>>> import numpy as np
>>> import numpy.linalg as la
>>> np.set_printoptions(suppress=True, linewidth=200)
>>> X = np.loadtxt("sample10.csv", delimiter=",")
>>> X
array([[-3.492, -0.815, -3.485],
       [ 3.986, -0.231, -3.009],
       [ 3.408, -1.787, -3.193],
       [-1.13 ,  0.436,  4.851],
       [ 0.512,  4.331,  2.446],
       [ 4.434, -2.013, -1.135],
       [-1.577, -4.393,  1.794],
       [ 4.023,  0.348, -2.949],
       [-4.719, -1.646,  0.156],
       [ 4.494, -0.849, -2.02 ],
       [-2.314,  0.594, -4.392],
       [ 1.53 ,  1.605,  4.482],
       [-1.   ,  4.65 , -1.542],
       [-3.992,  1.612,  2.543],
       [-4.584, -0.538, -1.923],
       [ 0.871,  3.776, -3.16 ],
       [-3.915, -0.48 ,  3.072],
       [-1.838, -4.645, -0.212],
       [ 2.654,  1.988, -3.742],
       [-2.492,  1.376,  4.11 ],
       [ 0.035,  2.312,  4.433],
       [ 1.218, -1.41 , -4.64 ],
       [-4.267, -0.437,  2.57 ],
       [ 1.134, -3.809,  3.035],
       [ 1.017,  4.078,  2.709],
       [ 4.528,  0.633, -2.024],
       [ 2.016,  4.345,  1.435],
       [-3.099, -0.805,  3.841],
       [ 0.816, -2.846,  4.029],
       [-1.265, -4.716, -1.079],
       [-0.986,  0.73 , -4.847]])
>>> d = la.norm(X[:, None] - X[None], axis=-1)
>>> np.flatnonzero(d[23] < d.mean() / 2)
array([ 6, 23, 28])
>>> d[23].round(6).argsort(kind="stable")[:4]
array([23, 28,  6, 17])
>>> np.round(la.norm(X, axis=1), 3)
array([5.   , 5.   , 5.   , 5.   , 5.   , 5.   , 5.   , 5.   , 5.   , 5.   , 5.   , 5.001, 5.   , 5.   , 5.   , 5.   , 4.999, 5.   , 5.   , 5.   , 5.   , 5.   , 5.   , 5.001, 5.   , 5.   , 5.   ,
       5.001, 5.   , 5.001, 5.   ])
>>> la.matrix_rank(d ** 2)
np.int64(5)
>>> np.unravel_index(d.round(6).argmax(), d.shape)
(np.int64(7), np.int64(16))
